>>> import numpy as np
>>> np.set_printoptions(precision=2, suppress=True, linewidth=160)
>>> W0 = np.array([[0, 3, 6, -3, -6],
...     [0, -5, -10, 5, 10],
...     [0, -2, -4, 2, 4],
...     [0, 0, 0, 0, 0],
...     [0, -1, -2, 1, 2],
...     [0, 2, 4, -2, -4]])
>>> print(np.argsort(-np.linalg.norm(W0, axis=0).round(6), kind="stable")[:3])
[2 4 1]
>>> print(round(np.linalg.norm(W0, 2) / np.linalg.norm(W0), 2))
1.0
>>> print(np.linalg.matrix_rank(W0, rtol=0.1))
1
>>> print([round(float(x), 2) for x in np.linalg.svd(W0, compute_uv=False)[:3]])
[20.74, 0.0, 0.0]
>>> r = np.linalg.matrix_rank(W0)
>>> print(r)
1
>>> N = np.linalg.svd(W0)[2][r:].T
>>> print([int(np.linalg.matrix_rank(np.delete(W0, i, axis=0))) for i in range(6)])
[1, 1, 1, 1, 1, 1]
>>> print(np.round(W0 @ N, 2) + 0)
[[0. 0. 0. 0.]
 [0. 0. 0. 0.]
 [0. 0. 0. 0.]
 [0. 0. 0. 0.]
 [0. 0. 0. 0.]
 [0. 0. 0. 0.]]
>>> print(N.shape)
(5, 4)
>>> J = np.loadtxt("layer19.csv", delimiter=",")
>>> print(J)
[[ 0.  0. -1.]
 [ 0.  0.  0.]
 [-1.  0.  0.]]
>>> print(np.abs(J).max())
1.0
>>> print(np.unravel_index(np.abs(J).argmax(), J.shape))
(np.int64(0), np.int64(2))
>>> print(round(float(np.linalg.norm(J)), 2))
1.41
>>> print(np.linalg.matrix_rank(J))
2
>>> print(np.linalg.svd(J, compute_uv=False))
[1. 1. 0.]
>>> print(J - J[0])
[[ 0.  0.  0.]
 [ 0.  0.  1.]
 [-1.  0.  1.]]
>>> print(J.mean(axis=0))
[-0.33  0.   -0.33]
>>> print(J.shape)
(3, 3)
>>> print(np.count_nonzero(J))
2
>>> print(np.allclose(J[:-1].T @ np.linalg.lstsq(J[:-1].T, J[-1])[0], J[-1]))
False
>>> print(np.linalg.lstsq(J[:-1].T, J[-1])[2])
1
>>> print(np.abs(np.diag(np.linalg.qr(J)[1])) > 1e-9)
[ True False  True]
>>> print(round(np.trace(np.linalg.pinv(J) @ J), 2))
2.0
>>> print([round(float(np.linalg.det(J[:i, :i])), 2) + 0 for i in range(1, 4)])
[0.0, 0.0, 0.0]
>>> print(np.kron(np.eye(2, dtype=int), J))
[[ 0.  0. -1.  0.  0. -0.]
 [ 0.  0.  0.  0.  0.  0.]
 [-1.  0.  0. -0.  0.  0.]
 [ 0.  0. -0.  0.  0. -1.]
 [ 0.  0.  0.  0.  0.  0.]
 [-0.  0.  0. -1.  0.  0.]]
>>> print(np.poly(J))
[ 1.  0. -1.  0.]
>>> print(np.round(np.linalg.det(2 * J), 2), np.round(np.linalg.det(J), 2))
0.0 0.0
>>> w1 = np.array([[5, -2], [2, 0], [-1, 4]])
>>> c = np.array([-8, -2])
>>> act = np.maximum(J @ w1 + c, 0)
>>> print((act > 0).astype(int))
[[0 0]
 [0 0]
 [0 0]]
>>> print(act)
[[0. 0.]
 [0. 0.]
 [0. 0.]]
>>> print((act > 0).mean(axis=0))
[0. 0.]
>>> basis = np.array([[5, -2, 3], [3, -3, -5]])
>>> print((act @ basis).round(6).argmax(axis=1))
[0 0 0]
>>> A = np.load("test13.npy")
>>> print(A)
[[ -0.46  -4.28   0.97]
 [ -0.16  -6.71   1.61]
 [ 13.01   1.2   -9.67]
 [ -0.7   -6.34   1.72]
 [ -0.13  -6.15  -0.21]
 [ -0.99  -4.07   0.89]
 [ 12.02   0.57 -11.45]
 [ 12.87   0.53 -11.55]
 [ 12.22  -1.76 -11.84]
 [ 12.07  -0.55 -11.44]
 [ 14.27   0.79  -9.14]
 [ 13.3    1.28  -9.46]]
>>> q, V = np.linalg.qr(A[:, :1])[0], np.linalg.qr(A[:, 1:])[0]
>>> s = np.linalg.svd(q.T @ V, compute_uv=False)
>>> print(round(float(np.linalg.norm(q @ q.T - V @ V.T, 2)), 2))
1.0
>>> print(s)
[0.99]
>>> F = np.load("block12.npy")
>>> print(F)
[[3 2 0]
 [2 3 2]
 [0 2 3]]
>>> t3 = np.stack([A, 3 * A, A[::-1]])
>>> print(np.einsum("bij,cij->bc", t3, t3))
[[ 2131.7   6395.11   358.49]
 [ 6395.11 19185.33  1075.47]
 [  358.49  1075.47  2131.7 ]]
>>> M2 = np.array([[2, -9], [-5, -2], [-9, 7]])
>>> print(np.vstack([F, M2.T]).shape)
(5, 3)
>>> print(np.linalg.matrix_rank(np.vstack([F, M2.T])))
3
>>> print(np.einsum("ij->j", F))
[5 7 5]
>>> print(np.einsum("ik,kj->ij", F, M2))
[[ -4 -31]
 [-29 -10]
 [-37  17]]
>>> print(np.linalg.matrix_rank(F @ M2))
2
>>> print(np.einsum("ik,kj->ji", F, M2))
[[ -4 -29 -37]
 [-31 -10  17]]
>>> u = np.array([6, 7, 6])
>>> M2 = F + np.outer(u, np.eye(3)[0])
>>> print(np.linalg.matrix_rank(np.linalg.inv(M2) - np.linalg.inv(F), tol=1e-8))
1
>>> K = np.array([[3, 0, 0, 0, 0],
...     [0, 0, 0, 0, 0],
...     [1, 3, 3, 0, 0],
...     [3, 2, 3, 0, 0],
...     [0, 2, 2, 1, 3]])
>>> r = np.linalg.matrix_rank(K)
>>> print(r)
4
>>> N = np.linalg.svd(K)[2][r:].T
>>> print(np.linalg.matrix_rank(K.T @ K), np.linalg.matrix_rank(K @ K.T))
4 4
>>> print([int(np.linalg.matrix_rank(np.delete(K, i, axis=0))) for i in range(5)])
[3, 4, 3, 3, 3]
>>> print(np.round(N[:, 0] / N[np.abs(N[:, 0]).round(6).argmax(), 0], 2) + 0)
[ 0.    0.    0.    1.   -0.33]
>>> print(np.allclose(K @ N, 0))
True
>>> print(np.round(N @ N.T, 2) + 0)
[[ 0.   0.   0.   0.   0. ]
 [ 0.   0.   0.   0.   0. ]
 [ 0.   0.   0.   0.   0. ]
 [ 0.   0.   0.   0.9 -0.3]
 [ 0.   0.   0.  -0.3  0.1]]
>>> print(N.shape)
(5, 1)
>>> def softmax(z):
...     e = np.exp(z - z.max(axis=-1, keepdims=True))
...     return e / e.sum(axis=-1, keepdims=True)
... 
>>> print(softmax(K).sum(axis=1))
[1. 1. 1. 1. 1.]
>>> print(np.round(softmax(10 * K[0]), 2) + 0)
[1. 0. 0. 0. 0.]
>>> S = K @ K.T / np.sqrt(5)
>>> print(np.round(softmax(S), 2) + 0)
[[0.48 0.01 0.03 0.48 0.01]
 [0.2  0.2  0.2  0.2  0.2 ]
 [0.   0.   0.59 0.38 0.03]
 [0.   0.   0.14 0.85 0.  ]
 [0.   0.   0.06 0.03 0.91]]
>>> print(softmax(S).round(6).argmax(axis=1))
[0 0 2 3 4]
>>> print(softmax(S)[0] @ K)
[2.88 1.06 1.54 0.01 0.03]
>>> print(K @ K)
[[ 9  0  0  0  0]
 [ 0  0  0  0  0]
 [ 6  9  9  0  0]
 [12  9  9  0  0]
 [ 5 14 15  3  9]]
>>> print([int(np.linalg.matrix_rank(np.linalg.matrix_power(K, p))) for p in range(1, 6)])
[4, 3, 3, 3, 3]
>>> print(np.sort(np.linalg.eigvals(K)))
[0. 0. 3. 3. 3.]
>>> Uu, s, vt = np.linalg.svd(K)
>>> V = vt[:(s > 1e-8).sum()]
>>> rng = np.random.default_rng(6722)
>>> x0 = K[1] + 5 * K[0] + rng.integers(2) * np.eye(5)[4]
>>> print(x0)
[15.  0.  0.  0.  0.]
>>> print(round(np.linalg.norm(x0 - V.T @ V @ x0), 2))
0.0
>>> print(np.diag(V.T @ V))
[1.  1.  1.  0.1 0.9]
>>> print(np.allclose(V.T @ V @ x0, x0))
True
>>> print(np.abs(np.diag(np.linalg.qr(K)[1])) > 1e-9)
[ True  True  True  True False]
>>> print(np.allclose(K[:-1].T @ np.linalg.lstsq(K[:-1].T, K[-1])[0], K[-1]))
False
>>> print(np.round(K @ np.linalg.pinv(K) @ K, 2) + 0)
[[3. 0. 0. 0. 0.]
 [0. 0. 0. 0. 0.]
 [1. 3. 3. 0. 0.]
 [3. 2. 3. 0. 0.]
 [0. 2. 2. 1. 3.]]
>>> print(np.unique(K.round(6), axis=0).shape)
(5, 5)
>>> arr = np.load("mat.npy")
>>> print(arr)
[[-49   0   0   1   3   3   2]
 [  0 -89   2   0   1   0   2]
 [  1   1  83   3   1   3   1]
 [  0   3   1 -89   0   3   0]
 [  0   1   0   2 -88   2   1]
 [  2   2   1   1   1  83   0]
 [  0   1   1   2   1   2 -47]]
>>> q, V = np.linalg.qr(arr[:, :6])[0], np.linalg.qr(arr[:, 6:])[0]
>>> s = np.linalg.svd(q.T @ V, compute_uv=False)
>>> print(round(np.linalg.norm(q @ q.T - V @ V.T, 2), 2))
1.0
>>> print(s)
[0.08]
>>> print(np.degrees(np.arccos(s.clip(0, 1))))
[85.27]
>>> X = np.arange(15).reshape(5, 3) + 4
>>> print(X)
[[ 4  5  6]
 [ 7  8  9]
 [10 11 12]
 [13 14 15]
 [16 17 18]]
>>> u = np.array([0, -2, 2, 3, -2, -1, -1])
>>> M2 = arr + np.outer(u, np.eye(7)[3])
>>> print(np.linalg.matrix_rank(M2 - arr))
1
>>> print(np.round(np.linalg.det(M2) / np.linalg.det(arr), 2), round(1 + np.linalg.solve(arr, u)[3], 2))
0.97 0.97
>>> r = np.linalg.matrix_rank(X)
>>> print(r)
2
>>> N = np.linalg.svd(X)[2][r:].T
>>> print([int(np.linalg.matrix_rank(X[:, :j + 1])) for j in range(3)])
[1, 2, 2]
>>> print(np.round(X @ N, 2) + 0)
[[0.]
 [0.]
 [0.]
 [0.]
 [0.]]
>>> print(N[:, 0] / N[np.abs(N[:, 0]).round(6).argmax(), 0])
[-0.5  1.  -0.5]
>>> print(N @ N.T)
[[ 0.17 -0.33  0.17]
 [-0.33  0.67 -0.33]
 [ 0.17 -0.33  0.17]]
>>> print(N.shape)
(3, 1)
>>> print([int(np.linalg.matrix_rank(X[:i])) for i in range(1, len(X) + 1)])
[1, 2, 2, 2, 2]
>>> print(np.linalg.matrix_rank(X.T @ X), np.linalg.matrix_rank(X @ X.T))
2 2
>>> u, r1 = X[2], X[1]
>>> print(u @ u)
365
>>> p = (u @ r1) / (u @ u) * u
>>> print(r1 - p)
[-0.29 -0.02  0.25]
>>> print(round(float(np.linalg.norm(u + r1) ** 2 + np.linalg.norm(u - r1) ** 2), 2))
1118.0
>>> print(p)
[7.29 8.02 8.75]
>>> data = np.diag(np.array([3, 1, 4]))
>>> print(data)
[[3 0 0]
 [0 1 0]
 [0 0 4]]
>>> Lm = np.linalg.cholesky(data)
>>> print(data / np.sqrt(np.outer(np.diag(data), np.diag(data))))
[[1. 0. 0.]
 [0. 1. 0.]
 [0. 0. 1.]]
>>> print(np.round(np.prod(np.diag(Lm)) ** 2, 2), round(float(np.linalg.det(data)), 2))
12.0 12.0
>>> print(np.diag(Lm) ** 2)
[3. 1. 4.]
